$ python -q
>>> import numpy as np
>>> np.set_printoptions(suppress=True, linewidth=120)
>>> basis = np.array([[3, 0, -3], [2, -1, 2]])
>>> mat = np.repeat(basis, 12 // 2, axis=0)
>>> rng = np.random.default_rng(338645)
>>> mat = mat + 0.05 * rng.normal(size=mat.shape)
>>> mat.round(2) + 0
array([[ 2.87,  0.01, -3.09],
       [ 3.05,  0.01, -2.98],
       [ 3.12, -0.02, -3.  ],
       [ 3.01,  0.07, -2.98],
       [ 2.98,  0.05, -3.02],
       [ 2.95,  0.  , -2.97],
       [ 1.98, -0.97,  2.09],
       [ 1.92, -0.96,  2.04],
       [ 1.86, -1.03,  1.96],
       [ 1.99, -0.93,  1.96],
       [ 1.97, -1.  ,  2.  ],
       [ 1.94, -1.  ,  2.  ]])
>>> Uu, sigma, Vh = np.linalg.svd(mat, full_matrices=False)
>>> np.round(np.sqrt((sigma ** 2).sum()), 2), round(np.linalg.norm(mat), 2)
(np.float64(12.68), np.float64(12.68))
>>> np.round(Vh @ Vh.T, 2) + 0
array([[1., 0., 0.],
       [0., 1., 0.],
       [0., 0., 1.]])
>>> np.round(Uu.T @ Uu, 2) + 0
array([[1., 0., 0.],
       [0., 1., 0.],
       [0., 0., 1.]])
>>> Uu.shape, sigma.shape, Vh.shape
((12, 3), (3,), (3, 3))
>>> x0 = np.array([0, 4, -1])
>>> y = mat @ x0
>>> np.round(np.linalg.solve(mat.T @ mat, mat.T @ y), 2) + 0
array([ 0.,  4., -1.])
>>> y = y + 0.02 * rng.normal(size=12)
>>> y.round(2)
array([ 3.12,  2.99,  2.91,  3.23,  3.19,  3.01, -5.96, -5.82, -6.12, -5.67, -5.95, -6.  ])
>>> beta, *_ = np.linalg.lstsq(mat, y)
>>> beta.round()
array([ 0.,  4., -1.])
>>> [round(float(np.linalg.norm(np.linalg.solve(mat.T @ mat + lam * np.eye(3), mat.T @ y))), 2) for lam in (0, 1, 10, 100)]
[4.19, 2.08, 1.8, 0.79]
>>> round(float(np.linalg.norm(y - mat @ beta)), 2)
0.09
>>> np.count_nonzero(mat)
np.int64(36)
>>> np.round(np.linalg.norm(mat), 2)
np.float64(12.68)
>>> np.round(mat.sum(axis=1), 2)
array([-0.21,  0.08,  0.11,  0.1 ,  0.01, -0.02,  3.11,  3.  ,  2.78,  3.02,  2.97,  2.94])
>>> mat[12]
Traceback (most recent call last):
  File "<python-input-24>", line 1, in <module>
    mat[12]
    ~~~^^^^
IndexError: index 12 is out of bounds for axis 0 with size 12
>>> np.unravel_index(np.abs(mat).argmax(), mat.shape)
(np.int64(2), np.int64(0))
>>> np.linalg.matrix_rank(mat)
np.int64(3)
>>> data = np.loadtxt("arr.csv", delimiter=",")
>>> data
array([[  9.,   2.,   5.,  -5., -12.,   0.,   0.,   5.],
       [  2.,  22.,   9., -12.,  -6.,   5.,  -7.,   2.],
       [  5.,   9.,   6.,  -6.,  -7.,   3.,  -3.,   1.],
       [ -5., -12.,  -6.,  11.,  10.,   1.,   5.,  -9.],
       [-12.,  -6.,  -7.,  10.,  19.,   2.,  -1., -12.],
       [  0.,   5.,   3.,   1.,   2.,   6.,  -1.,  -8.],
       [  0.,  -7.,  -3.,   5.,  -1.,  -1.,   9.,   0.],
       [  5.,   2.,   1.,  -9., -12.,  -8.,   0.,  17.]])
>>> w, evecs = np.linalg.eigh(data)
>>> np.unique(w.round(6) + 0, return_counts=True)[1]
array([4, 1, 1, 1, 1])
>>> w.round(2) + 0
array([ 0.  ,  0.  ,  0.  ,  0.  ,  5.81, 13.46, 28.26, 51.47])
>>> np.round(evecs.T @ data @ evecs, 2) + 0
array([[ 0.  ,  0.  ,  0.  ,  0.  ,  0.  ,  0.  ,  0.  ,  0.  ],
       [ 0.  ,  0.  ,  0.  ,  0.  ,  0.  ,  0.  ,  0.  ,  0.  ],
       [ 0.  ,  0.  ,  0.  ,  0.  ,  0.  ,  0.  ,  0.  ,  0.  ],
       [ 0.  ,  0.  ,  0.  ,  0.  ,  0.  ,  0.  ,  0.  ,  0.  ],
       [ 0.  ,  0.  ,  0.  ,  0.  ,  5.81,  0.  ,  0.  ,  0.  ],
       [ 0.  ,  0.  ,  0.  ,  0.  ,  0.  , 13.46,  0.  ,  0.  ],
       [ 0.  ,  0.  ,  0.  ,  0.  ,  0.  ,  0.  , 28.26,  0.  ],
       [ 0.  ,  0.  ,  0.  ,  0.  ,  0.  ,  0.  ,  0.  , 51.47]])
>>> np.round(evecs.T @ evecs, 2) + 0
array([[1., 0., 0., 0., 0., 0., 0., 0.],
       [0., 1., 0., 0., 0., 0., 0., 0.],
       [0., 0., 1., 0., 0., 0., 0., 0.],
       [0., 0., 0., 1., 0., 0., 0., 0.],
       [0., 0., 0., 0., 1., 0., 0., 0.],
       [0., 0., 0., 0., 0., 1., 0., 0.],
       [0., 0., 0., 0., 0., 0., 1., 0.],
       [0., 0., 0., 0., 0., 0., 0., 1.]])
>>> np.argsort(-np.linalg.norm(data, axis=0).round(6), kind="stable")[:3]
array([4, 1, 7])
>>> round(float(np.linalg.norm(data, 2) / np.linalg.norm(data)), 2)
0.85
>>> np.linalg.matrix_rank(data, rtol=0.1)
np.int64(4)
>>> Uu, sigma, Vh = np.linalg.svd(data)
>>> evecs = Vh[:(sigma > 1e-8).sum()]
>>> x0 = data[4] + -1 * data[2] + rng.integers(2) * np.eye(8)[6]
>>> x0
array([-17., -15., -13.,  16.,  26.,  -1.,   2., -13.])
>>> np.round(np.diag(evecs.T @ evecs), 2)
array([0.45, 0.78, 0.19, 0.26, 0.52, 0.29, 0.89, 0.61])
>>> round(np.linalg.norm(x0 - evecs.T @ evecs @ x0), 2)
np.float64(0.0)
>>> np.allclose(evecs.T @ evecs @ x0, x0)
True
>>> r = np.linalg.matrix_rank(data)
>>> r
np.int64(4)
>>> N = np.linalg.svd(data)[2][r:].T
>>> N.shape
(8, 4)
>>> [int(np.linalg.matrix_rank(data[:i])) for i in range(1, len(data) + 1)]
[1, 2, 3, 4, 4, 4, 4, 4]
>>> [int(np.linalg.matrix_rank(np.delete(data, i, axis=0))) for i in range(8)]
[4, 4, 4, 4, 4, 4, 4, 4]
>>> np.allclose(data @ N, 0)
True
>>> w, evecs = np.linalg.eigh(data)
>>> x0 = np.array([1, 4, 8, 0, 6, 7, 0, 4])
>>> np.round(x0 @ data @ x0 / (x0 @ x0), 2), np.round(w[0], 2), round(float(w[-1]), 2)
(np.float64(8.19), np.float64(-0.0), 51.47)
>>> x0 @ data @ x0
np.float64(1491.0)
>>> np.round(np.linalg.eigvalsh(data[1:, 1:]), 2) + 0
array([ 0.  ,  0.  ,  0.  ,  4.57, 10.55, 27.43, 47.45])
